$ python3 -q
>>> import numpy as np
>>> np.set_printoptions(precision=2, suppress=True, linewidth=140)
>>> cent = np.array([[-1.0, -0.8, 1.3]])
>>> rng = np.random.default_rng(761086)
>>> data = np.array([[-5],
...     [-5],
...     [1],
...     [0],
...     [-1],
...     [3],
...     [-1],
...     [-3],
...     [5],
...     [1],
...     [0],
...     [-3],
...     [1]]) @ cent + 0.05 * rng.normal(size=(13, 3))
>>> data
array([[ 4.93,  4.05, -6.52],
       [ 4.9 ,  4.  , -6.43],
       [-1.07, -0.78,  1.18],
       [-0.02,  0.03, -0.03],
       [ 1.01,  0.81, -1.33],
       [-3.02, -2.37,  3.94],
       [ 1.  ,  0.84, -1.23],
       [ 3.  ,  2.32, -3.92],
       [-4.99, -3.97,  6.48],
       [-1.03, -0.75,  1.25],
       [-0.02,  0.03,  0.01],
       [ 3.04,  2.38, -3.88],
       [-1.04, -0.83,  1.28]])
>>> vec = np.array([2, -2, -2])
>>> rhs = data @ vec
>>> rhs
array([ 14.79,  14.66,  -2.95,  -0.04,   3.04,  -9.19,   2.76,   9.19, -15.01,  -3.06,  -0.13,   9.07,  -2.99])
>>> np.linalg.solve(data.T @ data, data.T @ rhs)
array([ 2., -2., -2.])
>>> np.round(np.linalg.pinv(data) @ data, 2) + 0
array([[1., 0., 0.],
       [0., 1., 0.],
       [0., 0., 1.]])
>>> rhs = rhs + 0.02 * rng.normal(size=13)
>>> rhs
array([ 14.84,  14.69,  -2.96,  -0.08,   3.04,  -9.19,   2.76,   9.19, -15.03,  -3.05,  -0.12,   9.06,  -2.96])
>>> coef, *_ = np.linalg.lstsq(data, rhs)
>>> coef.round()
array([ 2., -2., -2.])
>>> np.round(data.T @ (rhs - data @ coef), 2) + 0
array([0., 0., 0.])
>>> round(np.linalg.norm(rhs - data @ coef), 2)
np.float64(0.06)
>>> coef
array([ 1.88, -1.88, -2.02])
